$ python -q
>>> import numpy as np
>>> np.set_printoptions(precision=2, suppress=True, linewidth=120, floatmode="fixed")
>>> def tidy(a):
...     return np.round(a, 2) + 0
... 
>>> feats = np.loadtxt("w.csv", delimiter=",")
>>> feats
array([[ 4.00,  2.00, -2.00],
       [ 2.00,  7.00, -4.00],
       [-2.00, -4.00,  7.00]])
>>> rng = np.random.default_rng(4)
>>> idx = rng.permutation(3)
>>> idx
array([0, 1, 2])
>>> B = feats[idx][:, idx]
>>> B
array([[ 4.00,  2.00, -2.00],
       [ 2.00,  7.00, -4.00],
       [-2.00, -4.00,  7.00]])
>>> tidy(np.sort(np.abs(np.linalg.eigvals(B))))
array([ 3.00,  3.00, 12.00])
>>> np.diag(B)
array([4.00, 7.00, 7.00])
>>> evals, V = np.linalg.eig(feats)
>>> tidy(evals)
array([ 3.00, 12.00,  3.00])
>>> tidy(np.sort(np.linalg.eigvals(feats.T)))
array([ 3.00,  3.00, 12.00])
>>> tidy(feats @ V[:, 0] - evals[0] * V[:, 0])
array([0.00, 0.00, 0.00])
>>> tidy(np.sort(np.linalg.eigvals(feats @ feats)))
array([  9.00,   9.00, 144.00])
>>> M = np.load("x.npy")
>>> M
array([[ 1, -1],
       [ 1,  0],
       [ 1,  1]])
>>> B = np.array([[2, 0, 0], [1, 1, 2]])
>>> C = np.kron(B, M)
>>> C.shape
(6, 6)
>>> proj = M @ np.linalg.solve(M.T @ M, M.T)
>>> np.allclose(proj @ proj, proj)
True
>>> tidy(proj @ M[:, 0])
array([1.00, 1.00, 1.00])
>>> W0 = np.load("test8.npy")
>>> W0
array([[ 2.00,  1.00,  3.00],
       [-2.00,  3.00,  0.00],
       [ 0.00,  0.00,  1.00]])
>>> O, R = np.linalg.qr(W0)
>>> np.allclose(R.T @ R, W0.T @ W0)
True
>>> tidy(R)
array([[-2.83,  1.41, -2.12],
       [ 0.00,  2.83,  2.12],
       [ 0.00,  0.00,  1.00]])
>>> tidy(np.trace(O @ O.T))
np.float64(3.0)
>>> G = W0.T @ W0
>>> np.diag(G)
array([ 8.00, 10.00, 10.00])
>>> (W0 @ W0.T).shape
(3, 3)
>>> tidy(np.linalg.svd(W0, compute_uv=False) ** 2)
array([15.11, 12.55,  0.34])
>>> arr = np.load("sample3.npy")
>>> arr
array([[0, 0, 0, 0, 0, 0],
       [0, 1, 0, 0, 0, 0],
       [0, 0, 0, 0, 0, 0],
       [0, 0, 1, 0, 0, 0],
       [0, 0, 0, 0, 1, 0],
       [0, 0, 0, 0, 0, 1]])
>>> # null space of dimension 2
>>> np.argsort(-np.linalg.norm(arr, axis=0).round(6), kind="stable")[:3]
array([1, 2, 4])
>>> tidy(np.linalg.norm(arr, 2) / np.linalg.norm(arr))
np.float64(0.5)
>>> np.linalg.matrix_rank(arr, rtol=0.1)
np.int64(4)
>>> arr @ arr
array([[0, 0, 0, 0, 0, 0],
       [0, 1, 0, 0, 0, 0],
       [0, 0, 0, 0, 0, 0],
       [0, 0, 0, 0, 0, 0],
       [0, 0, 0, 0, 1, 0],
       [0, 0, 0, 0, 0, 1]])
>>> (arr != 0).astype(int)
array([[0, 0, 0, 0, 0, 0],
       [0, 1, 0, 0, 0, 0],
       [0, 0, 0, 0, 0, 0],
       [0, 0, 1, 0, 0, 0],
       [0, 0, 0, 0, 1, 0],
       [0, 0, 0, 0, 0, 1]])
>>> r = np.linalg.matrix_rank(arr)
>>> r
np.int64(4)
>>> N = np.linalg.svd(arr)[2][r:].T
>>> [int(np.linalg.matrix_rank(np.delete(arr, i, axis=0))) for i in range(6)]
[4, 3, 4, 3, 3, 3]
>>> arr @ N
array([[0.00, 0.00],
       [0.00, 0.00],
       [0.00, 0.00],
       [0.00, 0.00],
       [0.00, 0.00],
       [0.00, 0.00]])
>>> np.allclose(arr @ N, 0)
True
>>> [int(np.linalg.matrix_rank(arr[:i])) for i in range(1, len(arr) + 1)]
[0, 1, 1, 2, 3, 4]
>>> [int(np.linalg.matrix_rank(arr[:, :j + 1])) for j in range(6)]
[0, 1, 2, 2, 3, 4]
>>> m1 = rng.normal(size=(17, 5)) + 5 * np.array([5, 5, -8, -7, 1])
>>> tidy(m1)
array([[ 24.83,  26.66, -39.34, -36.64,   4.99],
       [ 24.38,  25.15, -41.61, -34.76,   5.24],
       [ 26.58,  25.32, -39.49, -36.49,   7.25],
       [ 23.08,  26.10, -40.33, -35.88,   4.34],
       [ 24.33,  25.38, -40.11, -33.52,   3.17],
       [ 25.00,  24.11, -39.22, -37.12,   4.66],
       [ 25.21,  23.52, -39.01, -34.82,   6.01],
       [ 25.96,  24.02, -40.80, -35.20,   5.75],
       [ 25.85,  24.29, -40.61, -35.80,   4.42],
       [ 24.76,  24.87, -37.94, -35.51,   4.71],
       [ 25.46,  24.05, -40.37, -34.99,   5.77],
       [ 23.68,  26.37, -40.35, -34.83,   5.85],
       [ 25.66,  26.06, -39.83, -35.02,   5.32],
       [ 24.00,  26.21, -40.78, -36.26,   7.06],
       [ 24.86,  23.82, -38.15, -35.33,   6.06],
       [ 24.17,  24.75, -41.69, -36.91,   4.02],
       [ 24.92,  25.80, -37.57, -36.03,   6.01]])
>>> C = m1[[16, 1]].astype(float)
>>> for _ in range(4):
...     idx = np.linalg.norm(m1[:, None] - C, axis=-1).argmin(axis=1)
...     C = np.array([m1[idx == j].mean(axis=0) for j in range(2)])
... 
>>> idx
array([0, 1, 0, 1, 1, 0, 0, 1, 1, 0, 1, 1, 1, 1, 0, 1, 0])
>>> tidy(C)
array([[ 25.17,  24.87, -38.68, -35.99,   5.67],
       [ 24.66,  25.24, -40.65, -35.32,   5.09]])
>>> np.bincount(idx)
array([ 7, 10])
>>> B = np.array([[4, 8], [8, 3]])
>>> mat = np.kron(np.eye(2, dtype=int), B)
>>> mat
array([[4, 8, 0, 0],
       [8, 3, 0, 0],
       [0, 0, 4, 8],
       [0, 0, 8, 3]])
>>> # symmetric, so the eigenvalues are real
>>> evals, V = np.linalg.eigh(mat)
>>> vec = np.array([-2, 1, -1, 2])
>>> tidy(V * np.maximum(evals, 0) @ V.T)
array([[6.12, 5.75, 0.00, 0.00],
       [5.75, 5.40, 0.00, 0.00],
       [0.00, 0.00, 6.12, 5.75],
       [0.00, 0.00, 5.75, 5.40]])
>>> tidy(V * np.abs(evals) @ V.T)
array([[8.23, 3.49, 0.00, 0.00],
       [3.49, 7.80, 0.00, 0.00],
       [0.00, 0.00, 8.23, 3.49],
       [0.00, 0.00, 3.49, 7.80]])
>>> tidy(np.linalg.eigvalsh(mat[1:, 1:]))
array([-4.52,  3.00, 11.52])
>>> np.abs(mat).sum(axis=1).max(), tidy(np.abs(evals).max())
(np.int64(12), np.float64(11.52))
>>> vec @ mat @ vec
np.int64(-29)
>>> O = mat.astype(float).copy()
>>> for j in range(4):
...     O[:, j] -= O[:, :j] @ (O[:, :j].T @ O[:, j])
...     O[:, j] /= np.linalg.norm(O[:, j])
... 
>>> tidy(O.T @ O)
array([[1.00, 0.00, 0.00, 0.00],
       [0.00, 1.00, 0.00, 0.00],
       [0.00, 0.00, 1.00, 0.00],
       [0.00, 0.00, 0.00, 1.00]])
>>> tidy(O.T @ mat)
array([[8.94, 6.26, 0.00, 0.00],
       [0.00, 5.81, 0.00, 0.00],
       [0.00, 0.00, 8.94, 6.26],
       [0.00, 0.00, 0.00, 5.81]])
>>> data = np.loadtxt("data.csv", delimiter=",")
>>> tidy(data)
array([[ 1.00,  0.00,  0.00,  0.00,  0.00,  0.00],
       [ 0.00,  1.00,  0.00,  0.00,  0.00,  0.00],
       [ 0.00,  0.00,  0.71,  0.00, -0.71,  0.00],
       [ 0.00,  0.00,  0.00,  1.00,  0.00,  0.00],
       [ 0.00,  0.00,  0.71,  0.00,  0.71,  0.00],
       [ 0.00,  0.00,  0.00,  0.00,  0.00,  1.00]])
>>> # splits into 5 blocks
>>> r0 = np.array([2, 2, 2, 1, 3, 1])
>>> B = data + np.outer(r0, np.eye(6)[4])
>>> np.linalg.matrix_rank(np.linalg.inv(B) - np.linalg.inv(data), tol=1e-8)
np.int64(1)
>>> tidy(B)
array([[1.00, 0.00, 0.00, 0.00, 2.00, 0.00],
       [0.00, 1.00, 0.00, 0.00, 2.00, 0.00],
       [0.00, 0.00, 0.71, 0.00, 1.29, 0.00],
       [0.00, 0.00, 0.00, 1.00, 1.00, 0.00],
       [0.00, 0.00, 0.71, 0.00, 3.71, 0.00],
       [0.00, 0.00, 0.00, 0.00, 1.00, 1.00]])
>>> tidy(np.linalg.det(B) / np.linalg.det(data)), tidy(1 + np.linalg.solve(data, r0)[4])
(np.float64(1.71), np.float64(1.71))
>>> np.linalg.matrix_rank(B - data)
np.int64(1)
